$ python -q
>>> import numpy as np
>>> from numpy import linalg as LA
>>> np.set_printoptions(suppress=True, linewidth=200)
>>> def tidy(a):
...     return np.round(a, 3) + 0
... 
>>> A2 = np.array([[1, 3], [1, 6], [-4, -4]])
>>> feats = np.kron(np.eye(3, dtype=int), A2)
>>> feats
array([[ 1,  3,  0,  0,  0,  0],
       [ 1,  6,  0,  0,  0,  0],
       [-4, -4,  0,  0,  0,  0],
       [ 0,  0,  1,  3,  0,  0],
       [ 0,  0,  1,  6,  0,  0],
       [ 0,  0, -4, -4,  0,  0],
       [ 0,  0,  0,  0,  1,  3],
       [ 0,  0,  0,  0,  1,  6],
       [ 0,  0,  0,  0, -4, -4]])
>>> rng = np.random.default_rng(178)
>>> A2 = feats + rng.integers(-2, 3, (9, 3)) @ rng.integers(-2, 3, (3, 6))
>>> A2
array([[-2,  7,  0, -5, -5, -1],
       [-9, 14,  0, -6, -2, -8],
       [-5, -2,  0, -3, -3,  0],
       [ 0,  2,  1, -1, -2,  0],
       [ 4, -2,  1,  6, -4,  5],
       [-1,  2, -4, -7, -5,  1],
       [ 7, -8,  0,  9,  6,  8],
       [ 7, -6,  0,  5,  4, 11],
       [-1,  0,  0,  1, -3, -5]])
>>> LA.matrix_rank(A2 - feats, tol=1e-8)
np.int64(3)
>>> np.abs(A2 - feats).sum(axis=1)
array([18, 34,  9,  8, 15, 12, 34, 26,  4])
>>> A2 - feats
array([[ -3,   4,   0,  -5,  -5,  -1],
       [-10,   8,   0,  -6,  -2,  -8],
       [ -1,   2,   0,  -3,  -3,   0],
       [  0,   2,   0,  -4,  -2,   0],
       [  4,  -2,   0,   0,  -4,   5],
       [ -1,   2,   0,  -3,  -5,   1],
       [  7,  -8,   0,   9,   5,   5],
       [  7,  -6,   0,   5,   3,   5],
       [ -1,   0,   0,   1,   1,  -1]])
>>> A2 = np.c_[feats[:, :4] @ np.array([[0, 0, 1, -1], [2, 1, 0, -1], [-1, 2, -2, 2], [-1, -2, -1, -2]]), np.array([6, 3, 4, 4, 1, 9, 8, 7, 7])]
>>> A2
array([[  6,   3,   1,  -4,   6],
       [ 12,   6,   1,  -7,   3],
       [ -8,  -4,  -4,   8,   4],
       [ -4,  -4,  -5,  -4,   4],
       [ -7, -10,  -8, -10,   1],
       [  8,   0,  12,   0,   9],
       [  0,   0,   0,   0,   8],
       [  0,   0,   0,   0,   7],
       [  0,   0,   0,   0,   7]])
>>> tidy(LA.norm(LA.qr(feats)[0].T @ A2, axis=0) ** 2 / ((A2 ** 2).sum(axis=0) + 1e-12))
array([1.   , 1.   , 1.   , 1.   , 0.756])
>>> LA.matrix_rank(A2)
np.int64(5)
>>> tidy(LA.lstsq(feats, A2[:, 0])[0])
array([ 0.,  2., -1., -1.,  0.,  0.])
>>> data = np.loadtxt("dump.csv", delimiter=",")
>>> data
array([[-1.,  0.,  0., -4.,  5.],
       [ 2.,  0.,  5., -4.,  5.],
       [-5.,  4.,  5.,  3., -4.],
       [ 2., -4.,  2.,  2.,  0.],
       [-4.,  3.,  3., -5.,  3.],
       [ 0.,  0., -4., -2., -2.]])
>>> A2 = data / np.sqrt((data ** 2).mean(axis=1, keepdims=True))
>>> tidy(data - data.mean(axis=1, keepdims=True))
array([[-1. ,  0. ,  0. , -4. ,  5. ],
       [ 0.4, -1.6,  3.4, -5.6,  3.4],
       [-5.6,  3.4,  4.4,  2.4, -4.6],
       [ 1.6, -4.4,  1.6,  1.6, -0.4],
       [-4. ,  3. ,  3. , -5. ,  3. ],
       [ 1.6,  1.6, -2.4, -0.4, -0.4]])
>>> LA.matrix_rank(A2) == LA.matrix_rank(data)
np.True_
>>> LA.matrix_rank(data - data.mean(axis=1, keepdims=True))
np.int64(4)
>>> A2 = np.c_[data[:, :4] @ np.array([[0, 0, 0, -1], [-3, 1, -3, 2], [2, 1, -2, -2], [1, -1, 2, -2]]), np.array([0, 0, 0, 2, 3, 0])]
>>> A2
array([[ -4.,   4.,  -8.,   9.,   0.],
       [  6.,   9., -18.,  -4.,   0.],
       [  1.,   6., -16.,  -3.,   0.],
       [ 18.,  -4.,  12., -18.,   2.],
       [ -8.,  11., -25.,  14.,   3.],
       [-10.,  -2.,   4.,  12.,   0.]])
>>> tidy(LA.norm(LA.qr(data)[0].T @ A2, axis=0) ** 2 / ((A2 ** 2).sum(axis=0) + 1e-12))
array([1.   , 1.   , 1.   , 1.   , 0.789])
>>> tidy(LA.lstsq(data, A2[:, 0])[0])
array([ 0., -3.,  2.,  1.,  0.])
>>> LA.matrix_rank(A2)
np.int64(5)
>>> A2 = data[0, 0] * data[1:] - np.outer(data[1:, 0], data[0])
>>> A2
array([[  0.,  -0.,  -5.,  12., -15.],
       [  0.,  -4.,  -5., -23.,  29.],
       [  0.,   4.,  -2.,   6., -10.],
       [  0.,  -3.,  -3., -11.,  17.],
       [  0.,  -0.,   4.,   2.,   2.]])
>>> LA.matrix_rank(A2), LA.matrix_rank(data)
(np.int64(4), np.int64(5))
>>> K = np.load("a.npy")
>>> K
array([[ -1.5,   1.2,   0.8,   0. ],
       [ -2.2,   0.7,  -0.7,  -0.3],
       [ -0.1,   0.6,  -0.1,  -0.5],
       [ -1.4,  -1.4,   0. ,   0.5],
       [ 13. , -16. ,  -4. ,  10. ],
       [ -1. ,  -0.8,   0.5,  -0.9],
       [ -0.5,  -1.6,  -0.6,  -0.2],
       [  0.7,   0.8,   0.5,  -0.7],
       [  0. ,   0.8,  -0.9,  -0.3],
       [  0.5,   0. ,  -0.3,  -0.6],
       [  0.3,   1.1,   0. ,  -1.3],
       [  1.1,  -0.9,   1.4,  -0.6],
       [ -0.8,  -0.9,   0.4,  -1.4],
       [  1.5,   0.2,  -0.6,  -0.5]])
>>> # row 4 dominates
>>> Xs = K - K.mean(axis=0)
>>> vecs = LA.svd(Xs)[2][:1]
>>> A2 = Xs - Xs @ vecs.T @ vecs
>>> tidy(np.cov(Xs @ vecs.T, rowvar=False))
np.float64(40.571)
>>> LA.norm(A2, axis=1).round(6).argmax()
np.int64(3)
>>> A2 = K / LA.norm(K, axis=1, keepdims=True)
>>> gram = A2 @ A2.T
>>> (gram - 2 * np.eye(14)).round(6).argmax(axis=1)
array([ 1,  0, 10,  6,  6, 12,  3, 10,  2, 13,  2,  7,  5,  9])
>>> tidy(gram[6])
array([-0.443,  0.106, -0.527,  0.776,  0.468,  0.564,  1.   , -0.731, -0.306,  0.033, -0.533,  0.046,  0.555, -0.2  ])
>>> np.argwhere(np.triu(np.abs(gram) > 0.95, 1))
array([[ 5, 12]])
>>> tidy(LA.norm(A2, axis=1))
array([1., 1., 1., 1., 1., 1., 1., 1., 1., 1., 1., 1., 1., 1.])
>>> def softmax(z):
...     e = np.exp(z - z.max(axis=-1, keepdims=True))
...     return e / e.sum(axis=-1, keepdims=True)
... 
>>> tidy(softmax(K[8]))
array([0.229, 0.509, 0.093, 0.169])
>>> tidy(softmax(K[8] + -1))
array([0.229, 0.509, 0.093, 0.169])
>>> S = K @ K.T / np.sqrt(4)
>>> softmax(S).round(6).argmax(axis=1)
array([ 0,  1, 10,  4,  4, 12,  4, 10,  8,  4, 10,  4, 12,  4])
>>> A = np.load("block9.npy")
>>> A
array([[-2, -1, -2,  0],
       [-3,  3, -3,  1],
       [-2, -2, -2,  3],
       [-2, -1, -2,  0],
       [ 1,  2,  2,  3]])
>>> A2 = np.c_[A[:, :1] @ np.array([[-9]]), np.array([0, 3, 1, 7, 6])]
>>> A2
array([[18,  0],
       [27,  3],
       [18,  1],
       [18,  7],
       [-9,  6]])
>>> LA.matrix_rank(A2)
np.int64(2)
>>> tidy(LA.norm(LA.qr(A)[0].T @ A2, axis=0) ** 2 / ((A2 ** 2).sum(axis=0) + 1e-12))
array([1.   , 0.742])
>>> tidy(LA.lstsq(A, A2[:, 0])[0])
array([-9.,  0.,  0.,  0.])
>>> A2 = A / np.sqrt((A ** 2).mean(axis=1, keepdims=True))
>>> LA.matrix_rank(A - A.mean(axis=1, keepdims=True))
np.int64(3)
>>> x0 = np.array([4, 5, 4, 3])
>>> h1 = np.maximum(A @ x0, 0)
>>> h1
array([ 0,  0,  0,  0, 31])
>>> np.flatnonzero(h1 > 1e-9)
array([4])
>>> q, vecs = LA.qr(A[:, :2])[0], LA.qr(A[:, 2:])[0]
>>> sigma = LA.svd(q.T @ vecs, compute_uv=False)
>>> tidy(np.degrees(np.arccos(sigma.clip(0, 1))))
array([ 5.447, 78.565])
>>> LA.cond(A) > 100
np.False_
>>> [round(float(x), 3) for x in LA.svd(A, compute_uv=False)[:3]]
[6.934, 4.702, 3.834]
>>> tidy(LA.norm(A, 2) / LA.norm(A))
np.float64(0.752)
>>> LA.matrix_rank(A, rtol=0.1)
np.int64(3)
>>> W0 = np.loadtxt("w.csv", delimiter=",")
>>> W0
array([[  0.,  -8.,  -5.,  13.],
       [  8.,   0., -18.,  -1.],
       [  5.,  18.,   0.,   6.],
       [-13.,   1.,  -6.,   0.]])
>>> # skew, so no eigenvalue has a real part
>>> W0.shape
(4, 4)
>>> np.count_nonzero(W0)
np.int64(12)
>>> np.diff(W0, axis=0)
array([[  8.,   8., -13., -14.],
       [ -3.,  18.,  18.,   7.],
       [-18., -17.,  -6.,  -6.]])
>>> tidy(LA.norm(W0))
np.float64(35.185)
>>> np.abs(W0).max()
np.float64(18.0)
>>> np.unravel_index(np.abs(W0).argmax(), W0.shape)
(np.int64(1), np.int64(2))
>>> LA.matrix_rank(W0)
np.int64(4)
>>> M = np.load("out2.npy")
>>> tidy(M)
array([[ 0.004,  0.034, -0.034, -0.011, -0.011, -0.034],
       [ 0.034,  0.309, -0.309, -0.103, -0.103, -0.309],
       [-0.034, -0.309,  0.309,  0.103,  0.103,  0.309],
       [-0.011, -0.103,  0.103,  0.034,  0.034,  0.103],
       [-0.011, -0.103,  0.103,  0.034,  0.034,  0.103],
       [-0.034, -0.309,  0.309,  0.103,  0.103,  0.309]])
>>> lab = rng.permutation(6)
>>> lab
array([3, 0, 4, 2, 5, 1])
>>> A2 = M[lab][:, lab]
>>> tidy(LA.det(A2)), tidy(LA.det(M[lab]))
(np.float64(0.0), np.float64(0.0))
>>> tidy(np.sort(np.abs(LA.eigvals(A2))))
array([0., 0., 0., 0., 0., 1.])
>>> f = np.array([0, 0])
>>> np.polyval(f, M[2])
array([0., 0., 0., 0., 0., 0.])
>>> np.convolve(M[2], f)
array([0., 0., 0., 0., 0., 0., 0.])
>>> tidy(np.cross(M[2, :3], M[4, :3]))
array([0., 0., 0.])
>>> evals, vecs = LA.eigh(M)
>>> x0 = np.array([2, 2, 0, 0, 3, 2])
>>> tidy(x0 @ M @ x0)
np.float64(0.187)
>>> tidy(x0 @ M @ x0 / (x0 @ x0)), tidy(evals[0]), evals[-1]
(np.float64(0.009), np.float64(0.0), np.float64(1.0))
>>> tidy(LA.eigvalsh(M[1:, 1:]))
array([0.   , 0.   , 0.   , 0.   , 0.996])
>>> x0 = np.array([2, -2, 0, 3])
>>> h1 = np.maximum(K @ x0, 0)
>>> K * (h1 > 1e-9)[:, None]
array([[ -0. ,   0. ,   0. ,   0. ],
       [ -0. ,   0. ,  -0. ,  -0. ],
       [ -0. ,   0. ,  -0. ,  -0. ],
       [ -1.4,  -1.4,   0. ,   0.5],
       [ 13. , -16. ,  -4. ,  10. ],
       [ -0. ,  -0. ,   0. ,  -0. ],
       [ -0.5,  -1.6,  -0.6,  -0.2],
       [  0. ,   0. ,   0. ,  -0. ],
       [  0. ,   0. ,  -0. ,  -0. ],
       [  0. ,   0. ,  -0. ,  -0. ],
       [  0. ,   0. ,   0. ,  -0. ],
       [  1.1,  -0.9,   1.4,  -0.6],
       [ -0. ,  -0. ,   0. ,  -0. ],
       [  1.5,   0.2,  -0.6,  -0.5]])
>>> h1
array([ 0. ,  0. ,  0. ,  1.5, 88. ,  0. ,  1.6,  0. ,  0. ,  0. ,  0. ,  2.2,  0. ,  1.1])
>>> np.flatnonzero(h1 > 1e-9)
array([ 3,  4,  6, 11, 13])
>>> tidy(np.maximum(K @ (3 * x0), 0))
array([  0. ,   0. ,   0. ,   4.5, 264. ,   0. ,   4.8,   0. ,   0. ,   0. ,   0. ,   6.6,   0. ,   3.3])
>>> K.T @ h1
array([ 1145.17, -1414.42,  -350.54,   878.56])
>>> np.abs(np.diag(LA.qr(M)[1])) > 1e-9
array([ True, False, False, False, False, False])
>>> np.unique(M.round(6), axis=0).shape
(4, 6)
>>> np.allclose(M[:-1].T @ LA.lstsq(M[:-1].T, M[-1])[0], M[-1])
True
>>> tidy(M @ LA.pinv(M) @ M)
array([[ 0.004,  0.034, -0.034, -0.011, -0.011, -0.034],
       [ 0.034,  0.309, -0.309, -0.103, -0.103, -0.309],
       [-0.034, -0.309,  0.309,  0.103,  0.103,  0.309],
       [-0.011, -0.103,  0.103,  0.034,  0.034,  0.103],
       [-0.011, -0.103,  0.103,  0.034,  0.034,  0.103],
       [-0.034, -0.309,  0.309,  0.103,  0.103,  0.309]])
>>> cent = np.array([[1, 0, 8], [0, 8, 4]])
>>> J = rng.normal(size=(23, 2)) @ cent + np.array([3, -4, 5])
>>> tidy(J)
array([[  2.289,  -4.55 ,  -0.964],
       [  4.683, -21.823,   9.55 ],
       [  3.335,   1.184,  10.273],
       [  2.616,   8.404,   8.133],
       [  2.801,   7.132,   8.977],
       [  3.791,  -0.958,  12.851],
       [  5.187,  -9.318,  19.841],
       [  3.945,  -4.777,  12.169],
       [  3.169,  -4.693,   6.007],
       [  3.492,  -6.612,   7.63 ],
       [  1.921,  -8.358,  -5.812],
       [  4.163,  -7.295,  12.657],
       [  3.776,   2.596,  14.506],
       [  2.681,  -4.127,   2.388],
       [  2.968,  -5.726,   3.881],
       [  4.379,  -9.311,  13.378],
       [  3.305,  -1.109,   8.888],
       [  1.003,  15.941,  -1.003],
       [  4.173,   3.173,  17.97 ],
       [  1.531,   4.005,  -2.747],
       [  3.092, -10.851,   2.314],
       [  1.649,   2.484,  -2.567],
       [  2.557,  -5.103,   0.903]])
>>> blk = np.stack([J, 5 * J, J[::-1]])
>>> blk.shape
(3, 23, 3)
>>> LA.matrix_rank(blk.reshape(3, -1))
np.int64(2)
>>> tidy(LA.norm(blk, axis=(1, 2)))
array([ 62.609, 313.045,  62.609])
>>> tidy(np.einsum("bij,cij->bc", blk, blk))
array([[ 3919.879, 19599.397,  1449.042],
       [19599.397, 97996.986,  7245.209],
       [ 1449.042,  7245.209,  3919.879]])
>>> cent = J[[8, 19]].astype(float)
>>> for _ in range(3):
...     lab = LA.norm(J[:, None] - cent, axis=-1).argmin(axis=1)
...     cent = np.array([J[lab == j].mean(axis=0) for j in range(2)])
... 
>>> lab
array([0, 0, 0, 1, 1, 0, 0, 0, 0, 0, 0, 0, 0, 0, 0, 0, 0, 1, 0, 1, 0, 1, 0])
>>> np.abs(cent[1] - cent[0]).argmax()
np.int64(1)
>>> tidy(cent[1] - cent[0])
array([-1.575, 13.019, -6.087])
>>> np.bincount(lab)
array([18,  5])
